% ipython --no-banner

In [1]: import numpy as np

In [2]: import numpy.linalg as la

In [3]: np.set_printoptions(precision=3, suppress=True, linewidth=160)

In [4]: def tidy(a):
   ...:     return np.round(a, 3) + 0
   ...: 

In [5]: J = np.array([[5.0, -5.0, -4.0, 5.0, 3.0, 3.0, 2.0, 5.0],
   ...:     [-5.0, 29.0, 20.0, -25.0, -15.0, -15.0, -10.0, -25.0],
   ...:     [-4.0, 20.0, 20.0, -20.0, -12.0, -12.0, -8.0, -20.0],
   ...:     [5.0, -25.0, -20.0, 29.0, 15.0, 15.0, 10.0, 25.0],
   ...:     [3.0, -15.0, -12.0, 15.0, 13.0, 9.0, 6.0, 15.0],
   ...:     [3.0, -15.0, -12.0, 15.0, 9.0, 13.0, 6.0, 15.0],
   ...:     [2.0, -10.0, -8.0, 10.0, 6.0, 6.0, 8.0, 10.0],
   ...:     [5.0, -25.0, -20.0, 25.0, 15.0, 15.0, 10.0, 29.0]])

In [6]: vals, V = la.eigh(J)

In [7]: tidy(la.svd(J, compute_uv=False))
Out[7]: array([118.,   4.,   4.,   4.,   4.,   4.,   4.,   4.])

In [8]: tidy(V.T @ V)
Out[8]: 
array([[1., 0., 0., 0., 0., 0., 0., 0.],
       [0., 1., 0., 0., 0., 0., 0., 0.],
       [0., 0., 1., 0., 0., 0., 0., 0.],
       [0., 0., 0., 1., 0., 0., 0., 0.],
       [0., 0., 0., 0., 1., 0., 0., 0.],
       [0., 0., 0., 0., 0., 1., 0., 0.],
       [0., 0., 0., 0., 0., 0., 1., 0.],
       [0., 0., 0., 0., 0., 0., 0., 1.]])

In [9]: tidy(la.eigvalsh(J @ J))
Out[9]: array([   16.,    16.,    16.,    16.,    16.,    16.,    16., 13924.])

In [10]: feats = np.load("arr.npy")

In [11]: feats
Out[11]: 
array([[  9,   7,   0,  -1,  -3,  -9,  -6,   8],
       [  3,  -1,   8,  -2,  -4, -15,  -2,   0],
       [ 11,  -5,  15, -11, -10, -20,  -6,  -6],
       [ 18,   1,  12, -14,  -5, -24,   0,  -4],
       [ 16,  10,  19, -21,  -8, -17,   8,  -6],
       [ 23,  11,  16, -12,  -7, -19,  16,   0],
       [ 14,  14,  17, -10,   2, -16,   9,   1],
       [ 17,  12,  23, -11,  -1, -13,   8,   8],
       [ 20,  21,  17,  -7,   4, -17,  -1,  15],
       [ 29,  19,  22,  -7,   9,  -9,  -7,  15],
       [ 33,  24,  26, -16,   8, -13,  -3,  11],
       [ 38,  33,  29,  -7,  13, -17, -12,  20],
       [ 36,  36,  36, -13,  21,  -8,  -6,  27],
       [ 43,  31,  30, -10,  25,  -4,  -5,  30],
       [ 51,  38,  28, -14,  32,   0, -14,  30],
       [ 47,  42,  31, -21,  38,  -7, -17,  38],
       [ 39,  35,  25, -12,  40,   2,  -8,  32],
       [ 39,  43,  32, -13,  37,   7, -16,  37],
       [ 39,  47,  38, -18,  32,  16, -20,  41],
       [ 46,  41,  32, -16,  38,  19, -15,  38],
       [ 53,  50,  24, -14,  44,  28, -12,  37],
       [ 47,  55,  29, -19,  41,  22,  -6,  34],
       [ 52,  64,  37, -25,  37,  13,  -1,  25],
       [ 49,  64,  43, -24,  31,   7,   5,  22],
       [ 46,  73,  48, -20,  23,   0,   0,  22],
       [ 51,  70,  50, -17,  28,   1,  -4,  25],
       [ 48,  79,  47, -26,  30,  -2, -13,  30],
       [ 50,  70,  38, -32,  30,  -7, -14,  39],
       [ 55,  73,  29, -29,  34, -15, -11,  34],
       [ 64,  76,  36, -35,  28, -13, -17,  27],
       [ 67,  67,  31, -27,  27,  -4, -26,  29],
       [ 72,  68,  30, -26,  19,  -6, -33,  36]])

In [12]: x0 = np.array([1, 2, 2, 2, 0, 0, 2, 1])

In [13]: h = np.maximum(feats @ x0, 0)

In [14]: feats.T @ h
Out[14]: array([218055, 246982, 158745, -91839, 127698,  -2481, -43108, 130686])

In [15]: h
Out[15]: 
array([ 17,   9,   0,  12,  42,  85,  75,  89,  95,  98, 106, 144, 169, 165, 157, 155, 151, 168, 174, 168, 186, 199, 227, 247, 270, 274, 252, 213, 213, 211,
       186, 186])

In [16]: np.maximum(feats @ (3 * x0), 0)
Out[16]: 
array([ 51,  27,   0,  36, 126, 255, 225, 267, 285, 294, 318, 432, 507, 495, 471, 465, 453, 504, 522, 504, 558, 597, 681, 741, 810, 822, 756, 639, 639, 633,
       558, 558])

In [17]: np.maximum(feats @ x0, 0) - np.maximum(-feats @ x0, 0)
Out[17]: 
array([ 17,   9,  -9,  12,  42,  85,  75,  89,  95,  98, 106, 144, 169, 165, 157, 155, 151, 168, 174, 168, 186, 199, 227, 247, 270, 274, 252, 213, 213, 211,
       186, 186])

In [18]: tidy(np.tanh(feats @ x0))
Out[18]: 
array([ 1.,  1., -1.,  1.,  1.,  1.,  1.,  1.,  1.,  1.,  1.,  1.,  1.,  1.,  1.,  1.,  1.,  1.,  1.,  1.,  1.,  1.,  1.,  1.,  1.,  1.,  1.,  1.,  1.,  1.,
        1.,  1.])

In [19]: C2 = np.cov(feats, rowvar=False)

In [20]: C2.shape
Out[20]: (8, 8)

In [21]: tidy(la.eigvalsh(C2)[::-1])
Out[21]: array([1551.078,  201.37 ,  106.585,   37.753,   29.072,   24.716,   16.803,    8.41 ])

In [22]: tidy(np.corrcoef(feats[:, 2], feats[:, 4])[0, 1])
Out[22]: np.float64(0.684)

In [23]: tidy(feats.std(axis=0))
Out[23]: array([17.461, 25.368, 11.327,  8.235, 16.898, 12.939, 10.244, 14.546])

In [24]: tidy(np.polyfit(feats[:, 2], feats[:, 4], 1))
Out[24]: array([ 1.021, -8.859])

In [25]: Xs = (feats - feats.mean(axis=0)) / feats.std(axis=0)

In [26]: tidy(Xs.std(axis=0))
Out[26]: array([1., 1., 1., 1., 1., 1., 1., 1.])

In [27]: beta = la.lstsq(np.delete(Xs, 1, axis=1), Xs[:, 1])[0]

In [28]: tidy(1 - np.var(Xs[:, 1] - np.delete(Xs, 1, axis=1) @ beta))
Out[28]: np.float64(0.913)

In [29]: np.abs(beta).argmax()
Out[29]: np.int64(0)

In [30]: Xs = feats - feats.mean(axis=0)

In [31]: V = la.svd(Xs)[2][:1]

In [32]: M2 = Xs - Xs @ V.T @ V

In [33]: la.norm(M2, axis=1).round(6).argmax()
Out[33]: np.int64(31)

In [34]: tidy(la.norm(M2) / la.norm(Xs))
Out[34]: np.float64(0.464)

In [35]: tidy(np.diag(V.T @ V))
Out[35]: array([0.181, 0.393, 0.058, 0.024, 0.157, 0.046, 0.027, 0.114])

In [36]: tidy(M2.std(axis=0))
Out[36]: array([5.766, 7.231, 6.394, 5.672, 7.061, 9.903, 8.024, 6.366])

In [37]: tidy((Xs @ V.T).std(axis=0))
Out[37]: array([38.763])

In [38]: K = np.loadtxt("mat.csv", delimiter=",")

In [39]: K
Out[39]: 
array([[  1.9  ,   0.   ,   1.2  ,   0.   ,  -0.5  ,  -3.101,  -0.6  ,  -0.2  ],
       [ -0.9  ,  -0.4  ,  -1.4  ,  -1.   ,  -0.7  ,   2.13 ,   0.4  ,  -0.1  ],
       [ -1.7  ,   0.   ,   0.9  ,   0.4  ,  -1.7  ,   7.923,   1.6  ,  -0.1  ],
       [  0.9  ,  -1.   ,   0.1  ,  -0.4  ,  -0.6  ,   3.06 ,   0.6  ,  -0.6  ],
       [ -1.   ,  -1.6  ,  -0.4  ,   0.3  ,   0.7  ,  -0.112,   0.   ,   1.3  ],
       [  1.4  ,  -1.7  ,   1.   ,   0.6  ,  -0.4  ,   3.613,   0.7  ,   0.3  ],
       [  0.9  ,   1.4  ,   0.7  ,   0.9  ,   0.4  , -10.425,  -2.1  ,   0.6  ],
       [  0.8  ,   1.5  ,   0.2  ,  -0.1  ,  -0.6  ,  -5.202,  -1.   ,   1.2  ],
       [  0.4  ,  -0.3  ,   0.1  ,   0.3  ,   0.5  ,   2.054,   0.4  ,   0.   ],
       [  0.4  ,   0.3  ,   2.   ,  -1.6  ,  -0.4  ,   8.428,   1.7  ,   0.3  ],
       [  0.1  ,   1.1  ,  -0.3  ,   0.3  ,   1.5  ,  -5.568,  -1.1  ,   1.3  ],
       [ -1.   ,  -0.8  ,  -0.2  ,   1.1  ,  -0.2  ,   9.009,   1.8  ,   1.   ],
       [ -0.8  ,   0.6  ,  -2.6  ,   1.4  ,  -0.6  , -11.992,  -2.4  ,   0.   ],
       [  0.4  ,  -2.   ,   0.8  ,   0.7  ,  -0.1  ,  -4.659,  -0.9  ,   0.6  ],
       [ -0.2  ,   0.   ,   1.2  ,   0.3  ,   0.3  , -11.515,  -2.3  ,  -1.1  ]])

In [40]: # column 5 is much longer than the rest

In [41]: U, sv, Vt = la.svd(K)

In [42]: np.argmax(sv[:-1] / (sv[1:] + 1e-6)) + 1
Out[42]: np.int64(7)

In [43]: M2 = U[:, :7] @ np.diag(sv[:7]) @ Vt[:7]

In [44]: tidy(np.abs(K - M2).max())
Out[44]: np.float64(0.031)

In [45]: tidy(la.norm(K - M2, 2)), tidy(sv[7])
Out[45]: (np.float64(0.052), np.float64(0.052))
